$ ipython --no-banner

In [1]: import numpy as np

In [2]: from numpy import linalg as LA

In [3]: np.set_printoptions(precision=2, suppress=True, linewidth=120)

In [4]: tidy = lambda a: np.round(a, 2) + 0

In [5]: feats = np.load("block0.npy")

In [6]: feats
Out[6]: 
array([[ 1, -1,  1, -1],
       [ 1,  0,  0,  0],
       [ 1,  1,  1,  1],
       [ 1,  2,  4,  8]])

In [7]: feats[0] @ feats[1]
Out[7]: np.int64(1)

In [8]: tidy(LA.norm(feats, 1)), tidy(LA.norm(feats, np.inf))
Out[8]: (np.float64(10.0), np.float64(15.0))

In [9]: LA.norm(feats, axis=1).argmax()
Out[9]: np.int64(3)

In [10]: tidy(LA.norm(feats) ** 2 / LA.norm(feats, 2) ** 2)
Out[10]: np.float64(1.07)

In [11]: tidy(LA.norm(feats, axis=0))
Out[11]: array([2.  , 2.45, 4.24, 8.12])

In [12]: tidy(LA.norm(feats, axis=1))
Out[12]: array([2.  , 1.  , 2.  , 9.22])

In [13]: tidy(LA.norm(feats, 2))
Out[13]: np.float64(9.38)

In [14]: print(tidy(LA.norm(feats, "nuc")))
13.15

In [15]: rng = np.random.default_rng(893)

In [16]: labels = rng.permutation(4)

In [17]: print(labels)
[1 2 3 0]

In [18]: out = feats[labels][:, labels]

In [19]: print(np.diag(out))
[0 1 8 1]

In [20]: out
Out[20]: 
array([[ 0,  0,  0,  1],
       [ 1,  1,  1,  1],
       [ 2,  4,  8,  1],
       [-1,  1, -1,  1]])

In [21]: print(np.allclose(out, feats))
False

In [22]: tidy(LA.det(out)), tidy(LA.det(feats[labels]))
Out[22]: (np.float64(12.0), np.float64(-12.0))

In [23]: q = feats.astype(float).copy()

In [24]: for j in range(4):
    ...:     q[:, j] -= q[:, :j] @ (q[:, :j].T @ q[:, j])
    ...:     q[:, j] /= LA.norm(q[:, j])
    ...: 

In [25]: tidy(q.T @ q)
Out[25]: 
array([[1., 0., 0., 0.],
       [0., 1., 0., 0.],
       [0., 0., 1., 0.],
       [0., 0., 0., 1.]])

In [26]: tidy(q)
Out[26]: 
array([[ 0.5 , -0.67,  0.5 , -0.22],
       [ 0.5 , -0.22, -0.5 ,  0.67],
       [ 0.5 ,  0.22, -0.5 , -0.67],
       [ 0.5 ,  0.67,  0.5 ,  0.22]])

In [27]: tidy(q.T @ feats)
Out[27]: 
array([[2.  , 1.  , 3.  , 4.  ],
       [0.  , 2.24, 2.24, 6.26],
       [0.  , 0.  , 2.  , 3.  ],
       [0.  , 0.  , 0.  , 1.34]])

In [28]: f = np.array([1, 1, 3, 1])

In [29]: M = f[np.abs(np.subtract.outer(np.arange(4), np.arange(4)))]

In [30]: M
Out[30]: 
array([[1, 1, 3, 1],
       [1, 1, 1, 3],
       [3, 1, 1, 1],
       [1, 3, 1, 1]])

In [31]: # symmetric, so the eigenvalues are real

In [32]: tidy(LA.norm(M[1] - M[3]))
Out[32]: np.float64(2.83)

In [33]: tidy(LA.norm(M, 2))
Out[33]: np.float64(6.0)

In [34]: M[1] @ M[3]
Out[34]: np.int64(8)

In [35]: W1 = np.array([[0, 1, 2, 3], [0, 3, 0, 3], [2, 2, 0, 2], [1, 3, 3, 1]])

In [36]: coef = np.array([1, 2, 2, 0])

In [37]: H = np.maximum(M @ W1 + coef, 0)

In [38]: (H > 0).mean(axis=0)
Out[38]: array([1., 1., 1., 1.])

In [39]: print((H > 0).astype(int))
[[1 1 1 1]
 [1 1 1 1]
 [1 1 1 1]
 [1 1 1 1]]

In [40]: LA.matrix_rank(H)
Out[40]: np.int64(4)

In [41]: print(H)
[[ 8 15  7 13]
 [ 6 17 13 11]
 [ 4 13 11 15]
 [ 4 17  7 15]]

In [42]: basis = np.array([[5, 3, -1], [5, 2, -3], [5, 2, 1], [4, -2, -1]])

In [43]: W1 @ basis
Out[43]: 
array([[ 27,   0,  -4],
       [ 27,   0, -12],
       [ 28,   6, -10],
       [ 39,  13,  -8]])

In [44]: H @ basis
Out[44]: 
array([[202,  42, -59],
       [224,  56, -55],
       [200,  30, -47],
       [200,  30, -63]])

In [45]: E = np.load("dump.npy")

In [46]: E
Out[46]: 
array([[-1.54, -0.64,  1.01],
       [ 3.4 ,  0.48,  1.54],
       [ 4.09,  1.16, -3.01],
       [-4.81,  0.2 ,  1.16],
       [ 1.89, -0.73,  2.91],
       [ 0.1 ,  1.61, -2.53],
       [-1.02, -0.75, -2.44],
       [-1.72, -0.3 , -3.35],
       [-0.48,  2.13, -3.79],
       [-2.48, -0.85,  0.06],
       [ 1.5 ,  0.25,  0.83]])

In [47]: Ac = E - E.mean(axis=0)

In [48]: Uu, sig, VT = LA.svd(Ac, full_matrices=False)

In [49]: print(tidy(np.abs(VT[-1])))
[0.13 0.96 0.25]

In [50]: LA.matrix_rank(Ac)
Out[50]: np.int64(3)

In [51]: np.abs(VT[0]).argmax()
Out[51]: np.int64(0)

In [52]: print(tidy(sig))
[8.43 7.68 2.48]

In [53]: np.searchsorted(np.cumsum(sig ** 2) / (sig ** 2).sum(), 0.9) + 1
Out[53]: np.int64(2)

In [54]: f = np.array([0, 1, 3])

In [55]: np.polyval(f, E[6])
Out[55]: array([1.98, 2.25, 0.56])

In [56]: tidy(np.correlate(E[6], E[3], "full"))
Out[56]: array([-1.18, -1.07,  1.93,  3.12, 11.74])

In [57]: tidy(np.cross(E[6, :3], E[3, :3]))
Out[57]: array([-0.38, 12.92, -3.81])
